>>> import numpy as np
>>> np.set_printoptions(precision=1, suppress=True, linewidth=200, floatmode="fixed")
>>> def rd(a):
...     return np.round(a, 1) + 0
... 
>>> data, _ = np.linalg.qr(np.array([[0.7, 0.8, 0.0, -0.4, 0.1, 1.4, 1.5, -0.8, -1.0],
...     [-2.0, 0.1, 0.7, -1.5, 1.0, -0.2, -2.1, -2.4, -0.1],
...     [-0.7, -1.9, -1.4, 0.0, -0.8, -0.6, 0.6, -0.8, 0.3],
...     [-0.2, 0.3, -1.2, -1.5, 0.3, -1.6, -0.2, -0.5, 1.3],
...     [0.7, -1.0, -0.7, 0.6, -0.5, -0.3, -0.1, -0.7, 0.9],
...     [0.5, -0.6, 0.4, -0.6, 0.6, -2.4, 0.1, 1.3, 1.4],
...     [0.2, 1.2, -0.4, -0.2, -0.6, 0.4, -0.3, -0.6, -0.3],
...     [1.1, 0.7, 2.3, -1.0, 0.0, 0.6, 0.9, -0.7, 0.5],
...     [-0.4, -0.3, 1.7, -0.1, 0.9, 0.6, 0.5, 1.7, -1.5]]))
>>> print(rd(data))
[[-0.3 -0.2 -0.1 -0.2  0.2  0.8 -0.1 -0.3  0.3]
 [ 0.7 -0.2  0.2 -0.3  0.0  0.1  0.4 -0.2  0.2]
 [ 0.3  0.6 -0.2 -0.2 -0.5  0.2 -0.4 -0.1  0.1]
 [ 0.1 -0.1 -0.4 -0.7  0.2  0.0 -0.1  0.5 -0.3]
 [-0.3  0.4 -0.1  0.0  0.0  0.2  0.8  0.3  0.2]
 [-0.2  0.3  0.2 -0.4  0.4 -0.5 -0.1 -0.3  0.4]
 [-0.1 -0.4 -0.3  0.0 -0.4 -0.3 -0.1  0.3  0.7]
 [-0.4 -0.2  0.6 -0.4 -0.5  0.0  0.1  0.0 -0.2]
 [ 0.1  0.1  0.6  0.1  0.2  0.2 -0.3  0.6  0.3]]
>>> W1 = np.array([[0, 1, 1, 2, 1, 0],
...     [0, 2, 3, 3, 3, 1],
...     [1, 3, 3, 2, 2, 3],
...     [3, 0, 3, 1, 1, 0],
...     [0, 3, 0, 0, 3, 3],
...     [0, 2, 2, 3, 2, 3],
...     [3, 0, 2, 0, 3, 0],
...     [0, 1, 3, 3, 2, 1],
...     [0, 0, 3, 3, 0, 0]])
>>> b = np.array([1, 0, 1, 2, 0, 2])
>>> H = np.maximum(data @ W1 + b, 0)
>>> print(rd((H > 0).mean(axis=0)))
[0.6 0.6 0.9 1.0 0.3 0.9]
>>> print((H > 0).astype(int))
[[0 1 1 1 0 1]
 [1 1 1 1 1 1]
 [0 0 1 1 0 1]
 [0 0 0 1 0 1]
 [1 1 1 1 1 1]
 [0 1 1 1 0 1]
 [1 0 1 1 0 0]
 [1 0 1 1 0 1]
 [1 1 1 1 1 1]]
>>> cent = np.array([[-3, 3], [-2, -3], [1, -3], [-1, 3], [2, 2], [-1, -3]])
>>> print(rd(H @ cent))
[[ -7.3  -6.7]
 [ -8.0   1.7]
 [ -3.9   4.9]
 [ -2.7  -3.0]
 [ -5.6   4.3]
 [ -5.3  -5.8]
 [ -2.8   4.9]
 [ -4.4  -2.3]
 [-11.3 -16.0]]
>>> print(W1 @ cent)
[[ -1   2]
 [  1  -3]
 [ -7 -14]
 [ -5   5]
 [ -3 -12]
 [ -4  -8]
 [ -1   9]
 [  1  -2]
 [  0   0]]
